$ python3 -q
>>> import numpy as np
>>> from numpy import linalg as LA
>>> np.set_printoptions(precision=4, suppress=True, linewidth=140)
>>> m1 = np.load("a.npy")
>>> print(m1)
[[-1.4     0.2     0.8     1.2     0.     -0.8     1.1     0.8    -0.7     2.1    -0.7    -2.1   ]
 [-1.223   0.1095  0.8299  1.2536 -0.0737 -0.6832  1.2381  0.9112 -0.779   2.0623 -0.7381 -2.0623]
 [ 0.9    -1.1    -0.8     0.5     1.7     0.6    -0.6    -0.4     0.4     0.2     0.3    -0.7   ]
 [ 1.2     0.7    -0.6    -0.1    -0.3     0.3    -1.     -0.2    -0.9     1.4     0.8    -1.2   ]
 [ 0.8     0.3    -0.5     2.2     1.5    -0.6    -0.6    -0.3     0.3     0.      1.3    -0.9   ]
 [ 0.8     0.2     1.1     1.8    -1.      0.6    -0.7     0.8    -0.5     0.7     0.3    -2.1   ]]
>>> rng = np.random.default_rng(913372)
>>> B = m1 + rng.integers(-2, 3, (6, 5)) @ rng.integers(-2, 3, (5, 12))
>>> print(B)
[[ -4.4     -0.8      0.8      4.2      5.      -5.8      6.1     -1.2    -10.7      6.1      1.3     -7.1   ]
 [ -3.223   -4.8905  -3.1701  -2.7464  -0.0737  -0.6832   1.2381   2.9112   4.221   -1.9377   2.2619   4.9377]
 [ -1.1      0.9     -6.8      0.5     -2.3      2.6     -0.6     -4.4     -3.6     -3.8      2.3     -0.7   ]
 [ -8.8      5.7    -10.6     -1.1     -8.3      3.3      1.      -7.2     -0.9     -5.6      7.8      3.8   ]
 [ -1.2     -1.7     -4.5      5.2      3.5     -4.6      5.4     -4.3     -7.7      0.       4.3     -1.9   ]
 [ -3.2     -6.8     -4.9     -0.2      3.      -3.4      3.3      0.8     -5.5     -1.3      5.3      0.9   ]]
>>> print(np.round(LA.svd(B - m1, compute_uv=False), 4) + 0)
[25.7017 21.9532 14.7349  4.9034  3.0521  0.    ]
>>> print(B - m1)
[[ -3.  -1.   0.   3.   5.  -5.   5.  -2. -10.   4.   2.  -5.]
 [ -2.  -5.  -4.  -4.   0.   0.   0.   2.   5.  -4.   3.   7.]
 [ -2.   2.  -6.   0.  -4.   2.   0.  -4.  -4.  -4.   2.   0.]
 [-10.   5. -10.  -1.  -8.   3.   2.  -7.   0.  -7.   7.   5.]
 [ -2.  -2.  -4.   3.   2.  -4.   6.  -4.  -8.   0.   3.  -1.]
 [ -4.  -7.  -6.  -2.   4.  -4.   4.   0.  -5.  -2.   5.   3.]]
>>> W0 = np.load("sample7.npy")
>>> print(W0)
[[0.4    0.2    0.2    0.     0.     0.     0.2    0.     0.    ]
 [0.2    0.2    0.2    0.     0.     0.     0.2    0.2    0.    ]
 [0.     0.     0.5    0.     0.     0.     0.     0.25   0.25  ]
 [0.     0.2    0.2    0.2    0.2    0.     0.     0.2    0.    ]
 [0.     0.2    0.2    0.2    0.2    0.     0.     0.     0.2   ]
 [0.2    0.2    0.     0.     0.     0.2    0.2    0.     0.2   ]
 [0.     0.     0.     0.     0.     0.     1.     0.     0.    ]
 [0.2    0.     0.2    0.     0.     0.     0.2    0.4    0.    ]
 [0.     0.     0.3333 0.     0.     0.3333 0.     0.     0.3333]]
>>> cov = W0.T @ W0
>>> print(np.round(LA.eigvalsh(cov)[::-1], 4) + 0)
[1.3715 0.8707 0.3044 0.2396 0.193  0.0615 0.017  0.0107 0.    ]
>>> print(round(float(np.trace(cov)), 4), round((W0 ** 2).sum(), 4))
3.0683 3.0683
>>> print(np.diag(cov))
[0.28   0.2    0.5611 0.08   0.08   0.1511 1.16   0.3025 0.2536]
>>> B = np.array([[-2, 2, 1, -3, 2, -3, 3, -2, -1, 3, 3],
...     [-1, 1, -2, 0, 1, 0, -3, 3, 2, 1, -1],
...     [2, 0, -2, 1, 0, -1, -3, 0, 1, 0, 2],
...     [-2, -3, 0, -1, -2, 0, 3, 2, 2, -3, 3],
...     [3, 2, 1, 0, -3, -2, -1, 3, -2, 1, 3],
...     [0, -3, -3, 0, 3, -3, -2, 1, -3, 1, 0],
...     [1, 0, -2, -2, -3, -1, 3, 2, -1, 3, -1],
...     [-3, 1, 2, -3, 0, -1, 2, 0, -2, -2, -3],
...     [-1, -1, -2, 1, 1, 0, 0, 2, 2, 1, -1],
...     [-3, 0, -3, 1, -1, -1, 3, -3, -1, -2, -3],
...     [-3, 1, 3, -1, 2, -2, 2, -1, -1, 2, 2]])
>>> J = B - B.T
>>> print(J)
[[ 0  3 -1 -1 -1 -3  2  1  0  6  6]
 [-3  0 -2  3 -1  3 -3  2  3  1 -2]
 [ 1  2  0  1 -1  2 -1 -2  3  3 -1]
 [ 1 -3 -1  0 -2  0  5  5  1 -4  4]
 [ 1  1  1  2  0 -5  2  3 -3  2  1]
 [ 3 -3 -2  0  5  0 -1  2 -3  2  2]
 [-2  3  1 -5 -2  1  0  0 -1  0 -3]
 [-1 -2  2 -5 -3 -2  0  0 -4  1 -2]
 [ 0 -3 -3 -1  3  3  1  4  0  2  0]
 [-6 -1 -3  4 -2 -2  0 -1 -2  0 -5]
 [-6  2  1 -4 -1 -2  3  2  0  5  0]]
>>> print(np.allclose(J[:-1].T @ LA.lstsq(J[:-1].T, J[-1])[0], J[-1]))
True
>>> print(np.abs(np.diag(LA.qr(J)[1])) > 1e-9)
[ True  True  True  True  True  True  True  True  True  True False]
>>> print(np.unique(J.round(6), axis=0).shape)
(11, 11)
>>> U, sig, Vt = LA.svd(J)
>>> print(np.argmax(sig[:-1] / (sig[1:] + 1e-6)) + 1)
10
>>> B = U[:, :10] @ np.diag(sig[:10]) @ Vt[:10]
>>> print(B.round(4) + 0)
[[ 0.  3. -1. -1. -1. -3.  2.  1.  0.  6.  6.]
 [-3.  0. -2.  3. -1.  3. -3.  2.  3.  1. -2.]
 [ 1.  2.  0.  1. -1.  2. -1. -2.  3.  3. -1.]
 [ 1. -3. -1.  0. -2.  0.  5.  5.  1. -4.  4.]
 [ 1.  1.  1.  2.  0. -5.  2.  3. -3.  2.  1.]
 [ 3. -3. -2.  0.  5.  0. -1.  2. -3.  2.  2.]
 [-2.  3.  1. -5. -2.  1.  0.  0. -1.  0. -3.]
 [-1. -2.  2. -5. -3. -2.  0.  0. -4.  1. -2.]
 [ 0. -3. -3. -1.  3.  3.  1.  4.  0.  2.  0.]
 [-6. -1. -3.  4. -2. -2.  0. -1. -2.  0. -5.]
 [-6.  2.  1. -4. -1. -2.  3.  2.  0.  5.  0.]]
>>> print(LA.matrix_rank(B))
10
>>> U, sig, Vt = LA.svd(W0)
>>> V = Vt[:(sig > 1e-8).sum()]
>>> x0 = W0[4] + 3 * W0[2] + rng.integers(2) * np.eye(9)[7]
>>> print(x0)
[0.   0.2  1.7  0.2  0.2  0.   0.   1.75 0.95]
>>> print(round(LA.norm(x0 - V.T @ V @ x0), 4))
0.0
>>> print(np.round(V.T @ V, 4) + 0)
[[1.  0.  0.  0.  0.  0.  0.  0.  0. ]
 [0.  1.  0.  0.  0.  0.  0.  0.  0. ]
 [0.  0.  1.  0.  0.  0.  0.  0.  0. ]
 [0.  0.  0.  0.5 0.5 0.  0.  0.  0. ]
 [0.  0.  0.  0.5 0.5 0.  0.  0.  0. ]
 [0.  0.  0.  0.  0.  1.  0.  0.  0. ]
 [0.  0.  0.  0.  0.  0.  1.  0.  0. ]
 [0.  0.  0.  0.  0.  0.  0.  1.  0. ]
 [0.  0.  0.  0.  0.  0.  0.  0.  1. ]]
>>> print(np.diag(V.T @ V))
[1.  1.  1.  0.5 0.5 1.  1.  1.  1. ]
>>> arr = np.loadtxt("run14.csv", delimiter=",")
>>> print(arr)
[[-3.8864  0.6054  1.1996  4.0928 -0.2033 -1.7711  2.3786]
 [-0.0948 -2.1971  2.0107 -0.1145 -0.2333  1.1842 -4.4222]
 [ 0.9217 -0.5859 -1.8138 -2.1156  1.7965 -1.4585  6.6347]
 [-4.4305  5.4095  0.7075  7.1074 -3.1131 -0.7145 -2.628 ]
 [-1.9901 -2.9887  1.2813  0.5124  1.743  -1.5832  3.9809]
 [ 3.7934  4.0247 -4.6039 -3.2041  0.0147 -0.1216  4.2196]
 [-5.3722 -0.6111  3.9144  6.1264 -1.2938 -0.5785 -3.5944]
 [ 0.7115  6.2196 -2.5734  1.695  -2.3945  0.3579 -1.2232]
 [ 0.8206 -0.5819  0.5118 -0.7507 -0.2755  0.9927 -2.8204]
 [-0.0128  0.0143 -0.0223  0.0015 -0.0179 -0.0128  0.0267]
 [ 1.2889 -7.5805  0.6773 -5.2258  4.5054 -1.4346  7.1859]
 [-0.6822  5.0157 -2.1782  2.3084 -1.3952 -0.8685  2.1889]
 [ 3.8867 -2.8201 -1.5086 -5.6053  2.1067  0.4982  2.6176]
 [ 1.2     1.3782 -2.0606 -1.3178  0.517  -0.7159  3.7854]
 [-5.386  -0.6461  3.8916  6.1329 -1.3461 -0.6419 -3.6053]
 [-4.0084 -3.8237  2.9002  2.481   1.5248 -1.8975  2.9962]
 [ 0.4177  4.2223 -2.3013  0.8817 -1.0912 -0.3826  1.6107]
 [-2.1024 -3.0116  3.5926  1.9028 -0.3853  0.8848 -5.423 ]
 [-1.6385  3.3988 -0.678   2.8808 -1.2762 -0.6739  0.6309]
 [ 3.6101 -2.5709 -0.9076 -4.8888  1.5152  1.0102  0.3581]
 [-2.8475  8.7876 -1.6974  6.63   -3.9111 -0.6289 -1.6043]
 [-0.4443 -4.1825  2.3017 -0.8978  1.0956  0.4041 -1.5806]
 [ 3.6056 -2.5967 -0.9216 -4.9185  1.4927  1.0136  0.3838]
 [-0.3076  0.2234  0.5967  0.7015 -0.5821  0.519  -2.1964]]
>>> lab = arr[:, 4] > np.median(arr[:, 4])
>>> f = arr[lab].mean(axis=0) - arr[~lab].mean(axis=0)
>>> print(((arr - arr.mean(axis=0)) @ f > 0).astype(int))
[0 0 1 0 1 1 0 0 0 1 1 0 1 1 0 1 0 0 0 1 0 1 1 0]
>>> print(f)
[ 2.4064 -3.9463 -0.7729 -4.7156  2.7823 -0.4599  4.6728]
>>> print(np.argsort(-np.abs(f).round(6), kind="stable"))
[3 6 1 4 0 2 5]
>>> print(lab.astype(int))
[1 0 1 0 1 1 0 0 0 1 1 0 1 1 0 1 0 0 0 1 0 1 1 0]
